>>> import numpy as np
>>> from numpy import linalg as LA
>>> np.set_printoptions(precision=2, suppress=True, linewidth=160)
>>> def tidy(a):
...     return np.round(a, 2) + 0
... 
>>> arr = np.loadtxt("block7.csv", delimiter=",")
>>> arr
array([[-2.,  4.,  0.,  0.,  0.,  0.,  0.,  0.,  0.,  0.,  0.,  0.,  0.,  0.,  0.],
       [ 4.,  1.,  4.,  0.,  0.,  0.,  0.,  0.,  0.,  0.,  0.,  0.,  0.,  0.,  0.],
       [ 0.,  4., -2.,  4.,  0.,  0.,  0.,  0.,  0.,  0.,  0.,  0.,  0.,  0.,  0.],
       [ 0.,  0.,  4., -2.,  4.,  0.,  0.,  0.,  0.,  0.,  0.,  0.,  0.,  0.,  0.],
       [ 0.,  0.,  0.,  4., -2.,  4.,  0.,  0.,  0.,  0.,  0.,  0.,  0.,  0.,  0.],
       [ 0.,  0.,  0.,  0.,  4., -3.,  4.,  0.,  0.,  0.,  0.,  0.,  0.,  0.,  0.],
       [ 0.,  0.,  0.,  0.,  0.,  4.,  3.,  4.,  0.,  0.,  0.,  0.,  0.,  0.,  0.],
       [ 0.,  0.,  0.,  0.,  0.,  0.,  4., -1.,  4.,  0.,  0.,  0.,  0.,  0.,  0.],
       [ 0.,  0.,  0.,  0.,  0.,  0.,  0.,  4.,  0.,  4.,  0.,  0.,  0.,  0.,  0.],
       [ 0.,  0.,  0.,  0.,  0.,  0.,  0.,  0.,  4.,  2.,  4.,  0.,  0.,  0.,  0.],
       [ 0.,  0.,  0.,  0.,  0.,  0.,  0.,  0.,  0.,  4., -1.,  4.,  0.,  0.,  0.],
       [ 0.,  0.,  0.,  0.,  0.,  0.,  0.,  0.,  0.,  0.,  4., -3.,  4.,  0.,  0.],
       [ 0.,  0.,  0.,  0.,  0.,  0.,  0.,  0.,  0.,  0.,  0.,  4., -3.,  4.,  0.],
       [ 0.,  0.,  0.,  0.,  0.,  0.,  0.,  0.,  0.,  0.,  0.,  0.,  4.,  2.,  4.],
       [ 0.,  0.,  0.,  0.,  0.,  0.,  0.,  0.,  0.,  0.,  0.,  0.,  0.,  4.,  1.]])
>>> evals, evecs = LA.eigh(arr)
>>> vec = np.array([1, 0, 2, 1, 2, 2, 0, 2, 0, 1, 2, 2, 2, 2, 0])
>>> tidy(vec @ arr @ vec / (vec @ vec)), tidy(evals[0]), tidy(evals[-1])
(np.float64(3.49), np.float64(-9.27), np.float64(8.04))
>>> vec @ arr @ vec
np.float64(122.0)
>>> (np.sign(evecs[:, -1].round(6)) == np.sign(evecs[0, -1].round(6))).astype(int)
array([1, 1, 1, 1, 1, 1, 1, 1, 1, 1, 1, 1, 1, 1, 1])
>>> r0, v = arr[10], arr[3]
>>> r0 @ r0
np.float64(33.0)
>>> pr = (r0 @ v) / (r0 @ r0) * r0
>>> pr
array([ 0.,  0.,  0.,  0.,  0.,  0.,  0.,  0.,  0.,  0., -0.,  0.,  0.,  0.,  0.])
>>> v - pr
array([ 0.,  0.,  4., -2.,  4.,  0.,  0.,  0.,  0.,  0.,  0.,  0.,  0.,  0.,  0.])
>>> tidy(LA.norm(r0 + v) ** 2 + LA.norm(r0 - v) ** 2)
np.float64(138.0)
>>> LA.matrix_rank(np.outer(r0, v))
np.int64(1)
>>> (v - pr) @ r0
np.float64(0.0)
>>> def softmax(z):
...     e = np.exp(z - z.max(axis=-1, keepdims=True))
...     return e / e.sum(axis=-1, keepdims=True)
... 
>>> tidy(softmax(arr).sum(axis=1))
array([1., 1., 1., 1., 1., 1., 1., 1., 1., 1., 1., 1., 1., 1., 1.])
>>> tidy(softmax(arr[3] + 5))
array([0.01, 0.01, 0.45, 0.  , 0.45, 0.01, 0.01, 0.01, 0.01, 0.01, 0.01, 0.01, 0.01, 0.01, 0.01])
>>> tidy(softmax(10 * arr[3]))
array([0. , 0. , 0.5, 0. , 0.5, 0. , 0. , 0. , 0. , 0. , 0. , 0. , 0. , 0. , 0. ])
>>> S = arr @ arr.T / np.sqrt(15)
>>> tidy(softmax(S)[3] @ arr)
array([ 0.02,  0.01,  3.97, -1.98,  3.97, -0.02,  0.02,  0.  ,  0.  ,  0.  ,  0.  ,  0.  ,  0.  ,  0.  ,  0.  ])
>>> softmax(S).round(6).argmax(axis=1)
array([ 0,  1,  2,  3,  4,  5,  6,  7,  8,  9, 10, 11, 12, 13, 14])
>>> vec = np.array([-3, -1, -1, 1, 3, -3, 0, -3, -1, 2, 1, -3, 1, 1, 3])
>>> y = arr @ vec
>>> y
array([  2., -17.,   2.,   6., -14.,  21., -24.,  -1.,  -4.,   4.,  -5.,  17., -11.,  18.,   7.])
>>> tidy(LA.solve(arr, arr[:, 10]))
array([0., 0., 0., 0., 0., 0., 0., 0., 0., 0., 1., 0., 0., 0., 0.])
>>> tidy(LA.solve(arr, y + arr[:, 7]))
array([-3., -1., -1.,  1.,  3., -3.,  0., -2., -1.,  2.,  1., -3.,  1.,  1.,  3.])
>>> tidy(LA.solve(arr.T, arr[0]))
array([1., 0., 0., 0., 0., 0., 0., 0., 0., 0., 0., 0., 0., 0., 0.])
>>> A = np.load("out1.npy")
>>> A
array([[-3.,  1.,  0.,  0.,  0.,  0.,  0.,  0.],
       [ 0., -3.,  1.,  0.,  0.,  0.,  0.,  0.],
       [ 0.,  0., -3.,  1.,  0.,  0.,  0.,  0.],
       [ 0.,  0.,  0., -3.,  1.,  0.,  0.,  0.],
       [ 0.,  0.,  0.,  0., -3.,  1.,  0.,  0.],
       [ 0.,  0.,  0.,  0.,  0., -3.,  1.,  0.],
       [ 0.,  0.,  0.,  0.,  0.,  0., -3.,  1.],
       [ 0.,  0.,  0.,  0.,  0.,  0.,  0., -3.]])
>>> other = A / np.sqrt((A ** 2).mean(axis=1, keepdims=True))
>>> LA.matrix_rank(other) == LA.matrix_rank(A)
np.True_
>>> tidy(LA.norm(other, axis=1))
array([2.83, 2.83, 2.83, 2.83, 2.83, 2.83, 2.83, 2.83])
>>> LA.matrix_rank(A - A.mean(axis=1, keepdims=True))
np.int64(7)
>>> rng = np.random.default_rng(115)
>>> idx = rng.permutation(8)
>>> idx
array([5, 6, 7, 1, 0, 3, 4, 2])
>>> other = A[idx][:, idx]
>>> tidy(LA.det(other)), tidy(LA.det(A[idx]))
(np.float64(6561.0), np.float64(6561.0))
>>> np.trace(other)
np.float64(-24.0)
>>> np.diag(other)
array([-3., -3., -3., -3., -3., -3., -3., -3.])
>>> tidy(np.sort(np.abs(LA.eigvals(other))))
array([3., 3., 3., 3., 3., 3., 3., 3.])
>>> np.allclose(other, A)
False
>>> other
array([[-3.,  1.,  0.,  0.,  0.,  0.,  0.,  0.],
       [ 0., -3.,  1.,  0.,  0.,  0.,  0.,  0.],
       [ 0.,  0., -3.,  0.,  0.,  0.,  0.,  0.],
       [ 0.,  0.,  0., -3.,  0.,  0.,  0.,  1.],
       [ 0.,  0.,  0.,  1., -3.,  0.,  0.,  0.],
       [ 0.,  0.,  0.,  0.,  0., -3.,  1.,  0.],
       [ 1.,  0.,  0.,  0.,  0.,  0., -3.,  0.],
       [ 0.,  0.,  0.,  0.,  0.,  1.,  0., -3.]])
